$ ipython --no-banner

In [1]: import numpy as np

In [2]: import numpy.linalg as la

In [3]: np.set_printoptions(suppress=True, linewidth=160)

In [4]: def rd(a):
   ...:     return np.round(a, 2) + 0
   ...: 

In [5]: A = np.loadtxt("test3.csv", delimiter=",")

In [6]: rd(A)
Out[6]: 
array([[-1.42,  0.29, -0.94, -0.42, -0.22,  0.79, -0.01, -0.41],
       [ 0.37, -0.3 , -0.17, -0.15, -0.3 , -0.42, -0.95, -1.59],
       [ 0.07,  0.59, -0.34,  0.4 ,  1.14, -0.39,  1.09, -0.86],
       [ 0.07, -0.66,  0.45, -0.6 , -0.95,  0.09,  1.35, -0.5 ],
       [-0.6 ,  1.18,  0.44, -0.1 , -0.76, -1.21, -0.01,  0.07],
       [-0.82, -0.14,  1.56, -0.04,  0.68,  0.39, -0.26, -0.41],
       [ 0.67,  0.76,  0.11, -1.63,  0.43,  0.33, -0.12,  0.06],
       [-0.6 , -1.02, -0.33, -0.79,  0.65, -1.15, -0.03,  0.36]])

In [7]: O, r_ = la.qr(A)

In [8]: np.trace(O @ O.T)
Out[8]: np.float64(8.0)

In [9]: rd(abs(r_[0, 0])), rd(la.norm(A[:, 0]))
Out[9]: (np.float64(2.0), np.float64(2.0))

In [10]: def softmax(z):
    ...:     e = np.exp(z - z.max(axis=-1, keepdims=True))
    ...:     return e / e.sum(axis=-1, keepdims=True)
    ...: 

In [11]: rd(softmax(A).sum(axis=1))
Out[11]: array([1., 1., 1., 1., 1., 1., 1., 1.])

In [12]: S = A @ A.T / np.sqrt(8)

In [13]: rd(softmax(S))
Out[13]: 
array([[0.37, 0.09, 0.09, 0.09, 0.09, 0.09, 0.09, 0.09],
       [0.09, 0.37, 0.09, 0.09, 0.09, 0.09, 0.09, 0.09],
       [0.09, 0.09, 0.37, 0.09, 0.09, 0.09, 0.09, 0.09],
       [0.09, 0.09, 0.09, 0.37, 0.09, 0.09, 0.09, 0.09],
       [0.09, 0.09, 0.09, 0.09, 0.37, 0.09, 0.09, 0.09],
       [0.09, 0.09, 0.09, 0.09, 0.09, 0.37, 0.09, 0.09],
       [0.09, 0.09, 0.09, 0.09, 0.09, 0.09, 0.37, 0.09],
       [0.09, 0.09, 0.09, 0.09, 0.09, 0.09, 0.09, 0.37]])

In [14]: rd(softmax(S)[2] @ A)
Out[14]: array([-0.18,  0.23, -0.02, -0.19,  0.38, -0.25,  0.4 , -0.54])

In [15]: rng = np.random.default_rng(62)

In [16]: lab = rng.permutation(8)

In [17]: lab
Out[17]: array([0, 7, 4, 1, 6, 3, 5, 2])

In [18]: M2 = A[lab][:, lab]

In [19]: rd(M2)
Out[19]: 
array([[-1.42, -0.41, -0.22,  0.29, -0.01, -0.42,  0.79, -0.94],
       [-0.6 ,  0.36,  0.65, -1.02, -0.03, -0.79, -1.15, -0.33],
       [-0.6 ,  0.07, -0.76,  1.18, -0.01, -0.1 , -1.21,  0.44],
       [ 0.37, -1.59, -0.3 , -0.3 , -0.95, -0.15, -0.42, -0.17],
       [ 0.67,  0.06,  0.43,  0.76, -0.12, -1.63,  0.33,  0.11],
       [ 0.07, -0.5 , -0.95, -0.66,  1.35, -0.6 ,  0.09,  0.45],
       [-0.82, -0.41,  0.68, -0.14, -0.26, -0.04,  0.39,  1.56],
       [ 0.07, -0.86,  1.14,  0.59,  1.09,  0.4 , -0.39, -0.34]])

In [20]: np.allclose(M2, A)
Out[20]: False

In [21]: rd(np.diag(M2))
Out[21]: array([-1.42,  0.36, -0.76, -0.3 , -0.12, -0.6 ,  0.39, -0.34])
